$ python -q
>>> import numpy as np
>>> np.set_printoptions(precision=3, suppress=True, linewidth=160, floatmode="fixed")
>>> tidy = lambda a: np.round(a, 3) + 0
>>> K = np.load("dump.npy")
>>> K
array([[ 4,  5,  5, -7, -2,  9],
       [ 9,  4,  5,  5, -7, -2],
       [-2,  9,  4,  5,  5, -7],
       [-7, -2,  9,  4,  5,  5],
       [ 5, -7, -2,  9,  4,  5],
       [ 5,  5, -7, -2,  9,  4]])
>>> rk = np.linalg.matrix_rank(K)
>>> rk
np.int64(5)
>>> N = np.linalg.svd(K)[2][rk:].T
>>> np.linalg.matrix_rank(K.T @ K), np.linalg.matrix_rank(K @ K.T)
(np.int64(5), np.int64(5))
>>> [int(np.linalg.matrix_rank(np.delete(K, i, axis=0))) for i in range(6)]
[5, 5, 5, 5, 5, 5]
>>> tidy(K @ N)
array([[0.000],
       [0.000],
       [0.000],
       [0.000],
       [0.000],
       [0.000]])
>>> tidy(np.sort(np.abs(np.fft.fft(K[0])))), tidy(np.sort(np.linalg.svd(K, compute_uv=False)))
(array([ 0.000, 14.000, 14.933, 14.933, 16.703, 16.703]), array([ 0.000, 14.000, 14.933, 14.933, 16.703, 16.703]))
>>> np.allclose(K @ K.T, K.T @ K)
True
>>> cent = np.sign(np.array([[3, 1, 4, 0], [5, 2, 5, 5], [0, 5, 1, 3], [1, 3, 1, 2]]))
>>> A2 = (np.tril(cent, -1) + np.eye(4)) @ (np.triu(cent, 1) + np.eye(4))
>>> ev = np.array([2, 1, 1, 2])
>>> F = np.rint(A2 * ev @ np.linalg.inv(A2)) + 0
>>> F
array([[ 2.000, -1.000, -1.000,  1.000],
       [ 0.000,  0.000, -2.000,  2.000],
       [-2.000,  0.000, -1.000,  2.000],
       [-2.000, -1.000, -4.000,  5.000]])
>>> rng = np.random.default_rng(90305)
>>> idx = rng.permutation(4)
>>> idx
array([1, 2, 3, 0])
>>> A2 = F[idx][:, idx]
>>> np.diag(A2)
array([ 0.000, -1.000,  5.000,  2.000])
>>> np.allclose(A2, F)
False
>>> A2
array([[ 0.000, -2.000,  2.000,  0.000],
       [ 0.000, -1.000,  2.000, -2.000],
       [-1.000, -4.000,  5.000, -2.000],
       [-1.000, -1.000,  1.000,  2.000]])
>>> tidy(np.linalg.det(A2)), tidy(np.linalg.det(F[idx]))
(np.float64(4.0), np.float64(-4.0))
>>> np.trace(A2)
np.float64(6.0)
>>> r0 = np.array([0, -9])
>>> np.cross(F[1, :3], F[2, :3])
array([0.000, 4.000, 0.000])
>>> Q, _ = np.linalg.qr(np.array([[1.6, 1.1, -0.1, -1.4, 0.5, 1.6, 0.2],
...     [-1.0, 1.7, 0.4, 0.9, -0.4, 0.5, 1.3],
...     [0.2, -0.9, -0.3, -0.3, 0.3, 0.6, -0.3],
...     [0.1, -0.3, 0.4, 0.0, 0.9, 0.5, 0.9],
...     [1.7, 0.6, -0.9, -0.9, -0.5, 1.0, -0.1],
...     [-0.7, -0.1, -1.5, -0.6, 0.6, -0.9, -1.2],
...     [-1.6, -0.4, 0.5, -1.6, 0.9, 1.2, 0.4]]))
>>> arr = Q[:, :7]
>>> tidy(arr)
array([[-0.518, -0.364,  0.078, -0.525,  0.336, -0.161,  0.423],
       [ 0.324, -0.813,  0.028,  0.186,  0.065,  0.440,  0.039],
       [-0.065,  0.407, -0.101, -0.032,  0.077,  0.764,  0.479],
       [-0.032,  0.138,  0.244, -0.036,  0.765,  0.214, -0.536],
       [-0.550, -0.139, -0.326, -0.180, -0.371,  0.347, -0.530],
       [ 0.227, -0.007, -0.897, -0.079,  0.342, -0.141,  0.013],
       [ 0.518,  0.059,  0.109, -0.805, -0.191,  0.103, -0.145]])
>>> tidy(np.linalg.norm(arr, axis=0))
array([1.000, 1.000, 1.000, 1.000, 1.000, 1.000, 1.000])
>>> tidy(np.linalg.pinv(arr))
array([[-0.518,  0.324, -0.065, -0.032, -0.550,  0.227,  0.518],
       [-0.364, -0.813,  0.407,  0.138, -0.139, -0.007,  0.059],
       [ 0.078,  0.028, -0.101,  0.244, -0.326, -0.897,  0.109],
       [-0.525,  0.186, -0.032, -0.036, -0.180, -0.079, -0.805],
       [ 0.336,  0.065,  0.077,  0.765, -0.371,  0.342, -0.191],
       [-0.161,  0.440,  0.764,  0.214,  0.347, -0.141,  0.103],
       [ 0.423,  0.039,  0.479, -0.536, -0.530,  0.013, -0.145]])
>>> tidy(arr[:, 4] @ arr[:, 2])
np.float64(0.0)
>>> tidy(arr.T @ arr)
array([[1.000, 0.000, 0.000, 0.000, 0.000, 0.000, 0.000],
       [0.000, 1.000, 0.000, 0.000, 0.000, 0.000, 0.000],
       [0.000, 0.000, 1.000, 0.000, 0.000, 0.000, 0.000],
       [0.000, 0.000, 0.000, 1.000, 0.000, 0.000, 0.000],
       [0.000, 0.000, 0.000, 0.000, 1.000, 0.000, 0.000],
       [0.000, 0.000, 0.000, 0.000, 0.000, 1.000, 0.000],
       [0.000, 0.000, 0.000, 0.000, 0.000, 0.000, 1.000]])
